$ ipython --no-banner

In [1]: import numpy as np

In [2]: from numpy import linalg as LA

In [3]: np.set_printoptions(suppress=True, linewidth=100)

In [4]: W0 = np.load("mat.npy")

In [5]: W0
Out[5]: 
array([[ 0,  0,  0,  0],
       [-1,  2,  0, -2],
       [-3,  0,  3, -1],
       [-2, -1,  2,  1],
       [-3,  4,  1, -4],
       [-1,  2,  0, -2],
       [-3, -3,  4,  2],
       [ 0,  0,  0,  0],
       [-2, -1,  2,  1],
       [-3,  0,  3, -1],
       [-1, -2,  2,  1],
       [-2, -1,  2,  1],
       [-1,  2,  0, -2],
       [ 0,  0,  0,  0]])

In [6]: th = np.radians(15)

In [7]: r_ = np.eye(4)

In [8]: r_[1, 1] = r_[2, 2] = np.cos(th)

In [9]: r_[1, 2], r_[2, 1] = -np.sin(th), np.sin(th)

In [10]: r_.round(2)
Out[10]: 
array([[ 1.  ,  0.  ,  0.  ,  0.  ],
       [ 0.  ,  0.97, -0.26,  0.  ],
       [ 0.  ,  0.26,  0.97,  0.  ],
       [ 0.  ,  0.  ,  0.  ,  1.  ]])

In [11]: B = W0 @ r_.T

In [12]: np.round(np.abs(B - W0).max(axis=0), 2)
Out[12]: array([0.  , 0.93, 1.  , 0.  ])

In [13]: B.round(2)
Out[13]: 
array([[ 0.  ,  0.  ,  0.  ,  0.  ],
       [-1.  ,  1.93,  0.52, -2.  ],
       [-3.  , -0.78,  2.9 , -1.  ],
       [-2.  , -1.48,  1.67,  1.  ],
       [-3.  ,  3.6 ,  2.  , -4.  ],
       [-1.  ,  1.93,  0.52, -2.  ],
       [-3.  , -3.93,  3.09,  2.  ],
       [ 0.  ,  0.  ,  0.  ,  0.  ],
       [-2.  , -1.48,  1.67,  1.  ],
       [-3.  , -0.78,  2.9 , -1.  ],
       [-1.  , -2.45,  1.41,  1.  ],
       [-2.  , -1.48,  1.67,  1.  ],
       [-1.  ,  1.93,  0.52, -2.  ],
       [ 0.  ,  0.  ,  0.  ,  0.  ]])

In [14]: np.allclose(LA.norm(W0, axis=1), LA.norm(B, axis=1))
Out[14]: True

In [15]: x = np.array([4, 1, 1, 1])

In [16]: target = B @ x

In [17]: np.round(LA.pinv(B) @ B, 2) + 0
Out[17]: 
array([[1., 0., 0., 0.],
       [0., 1., 0., 0.],
       [0., 0., 1., 0.],
       [0., 0., 0., 1.]])

In [18]: np.round(LA.solve(B.T @ B, B.T @ target), 2)
Out[18]: array([4., 1., 1., 1.])

In [19]: rng = np.random.default_rng(84)

In [20]: target = target + 0.02 * rng.normal(size=14)

In [21]: target.round(2) + 0
Out[21]: 
array([ -0.03,  -3.56, -10.93,  -6.79, -10.42,  -3.55, -10.83,   0.  ,  -6.83, -10.86,  -4.04,
        -6.82,  -3.57,  -0.03])

In [22]: coef, *_ = LA.lstsq(B, target)

In [23]: np.round(B.T @ (target - B @ coef), 2) + 0
Out[23]: array([0., 0., 0., 0.])

In [24]: coef.round()
Out[24]: array([4., 1., 1., 1.])

In [25]: B = np.c_[W0[:, :1] @ np.array([[1]]), np.array([-3, 2, -1, -2, 2, -1, -2, 2, 0, -2, -3, 0, -3, 0])]

In [26]: B
Out[26]: 
array([[ 0, -3],
       [-1,  2],
       [-3, -1],
       [-2, -2],
       [-3,  2],
       [-1, -1],
       [-3, -2],
       [ 0,  2],
       [-2,  0],
       [-3, -2],
       [-1, -3],
       [-2,  0],
       [-1, -3],
       [ 0,  0]])

In [27]: LA.matrix_rank(B)
Out[27]: np.int64(2)

In [28]: np.round(LA.norm(LA.qr(W0)[0].T @ B, axis=0) ** 2 / ((B ** 2).sum(axis=0) + 1e-12), 2)
Out[28]: array([1.  , 0.41])

In [29]: A = np.load("x.npy")

In [30]: A
Out[30]: 
array([[ 0,  0,  0,  0],
       [ 0, -1, -2, -3],
       [ 0, -1, -5,  6],
       [ 2,  0, -3,  3],
       [-2, -1, -2,  3],
       [ 5,  1, -3,  1],
       [ 3,  0, -2, -5],
       [ 0,  0,  0,  0],
       [ 0,  0,  0,  0],
       [ 1, -1, -4, -2]])

In [31]: lab = W0[:, 2] > np.median(W0[:, 2])

In [32]: r0 = W0[lab].mean(axis=0) - W0[~lab].mean(axis=0)

In [33]: ((W0 - W0.mean(axis=0)) @ r0 > 0).astype(int)
Out[33]: array([0, 0, 1, 1, 0, 0, 1, 0, 1, 1, 1, 1, 0, 0])

In [34]: np.argsort(-np.abs(r0).round(6), kind="stable")
Out[34]: array([1, 2, 3, 0])
